% python3 -q
>>> import numpy as np
>>> from numpy import linalg as LA
>>> np.set_printoptions(precision=2, suppress=True, linewidth=100, floatmode="fixed")
>>> E = np.loadtxt("sample11.csv", delimiter=",")
>>> print(E)
[[ 1.00  0.00  0.00  0.00  0.00  0.00  0.00  0.00  0.00  0.00  0.00  0.00]
 [-1.00 -1.00  0.00  0.00  0.00  0.00  0.00  0.00  0.00  0.00  0.00  0.00]
 [ 2.00  2.00  2.00  0.00  0.00  0.00  0.00  0.00  0.00  0.00  0.00  0.00]
 [ 2.00 -2.00  2.00  1.00  0.00  0.00  0.00  0.00  0.00  0.00  0.00  0.00]
 [-2.00  2.00  2.00 -1.00 -1.00  0.00  0.00  0.00  0.00  0.00  0.00  0.00]
 [ 1.00 -2.00  2.00  1.00  1.00 -2.00  0.00  0.00  0.00  0.00  0.00  0.00]
 [-1.00  0.00  2.00  2.00  0.00 -1.00  2.00  0.00  0.00  0.00  0.00  0.00]
 [-2.00  1.00  0.00 -2.00  2.00 -2.00 -2.00  1.00  0.00  0.00  0.00  0.00]
 [ 1.00  0.00  0.00 -2.00 -2.00 -1.00  1.00  0.00  1.00  0.00  0.00  0.00]
 [-1.00 -1.00 -1.00  0.00 -2.00  1.00 -1.00  1.00  1.00  2.00  0.00  0.00]
 [ 2.00 -1.00  2.00  0.00 -1.00  0.00  0.00 -1.00 -2.00  1.00  0.00  0.00]
 [-2.00  0.00  0.00  0.00  1.00 -2.00  2.00  0.00 -2.00  2.00  2.00  2.00]]
>>> # triangular, det is the product of the diagonal
>>> print(round(float(np.trace(LA.pinv(E) @ E)), 2))
11.0
>>> print(np.allclose(E[:-1].T @ LA.lstsq(E[:-1].T, E[-1])[0], E[-1]))
False
>>> print(LA.lstsq(E[:-1].T, E[-1])[2])
10
>>> print(np.sort(LA.eigvals(E)))
[-2.00 -1.00 -1.00  0.00  1.00  1.00  1.00  1.00  2.00  2.00  2.00  2.00]
>>> print(E @ E)
[[  1.00   0.00   0.00   0.00   0.00   0.00   0.00   0.00   0.00   0.00   0.00   0.00]
 [  0.00   1.00   0.00   0.00   0.00   0.00   0.00   0.00   0.00   0.00   0.00   0.00]
 [  4.00   2.00   4.00   0.00   0.00   0.00   0.00   0.00   0.00   0.00   0.00   0.00]
 [ 10.00   4.00   6.00   1.00   0.00   0.00   0.00   0.00   0.00   0.00   0.00   0.00]
 [  0.00   2.00   0.00   0.00   1.00   0.00   0.00   0.00   0.00   0.00   0.00   0.00]
 [  5.00  10.00   4.00  -2.00  -3.00   4.00   0.00   0.00   0.00   0.00   0.00   0.00]
 [  4.00   2.00  10.00   5.00  -1.00   0.00   4.00   0.00   0.00   0.00   0.00   0.00]
 [-13.00  12.00  -8.00 -12.00  -2.00   4.00  -6.00   1.00   0.00   0.00   0.00   0.00]
 [  0.00   2.00  -8.00  -1.00  -1.00   0.00   3.00   0.00   1.00   0.00   0.00   0.00]
 [  1.00  -8.00  -8.00  -3.00  -1.00  -2.00  -5.00   3.00   3.00   4.00   0.00   0.00]
 [  8.00   1.00   1.00   7.00   1.00   5.00  -1.00   0.00  -1.00   2.00   0.00   0.00]
 [-12.00   2.00   4.00   5.00  -3.00   2.00   4.00   0.00  -8.00  10.00   4.00   4.00]]
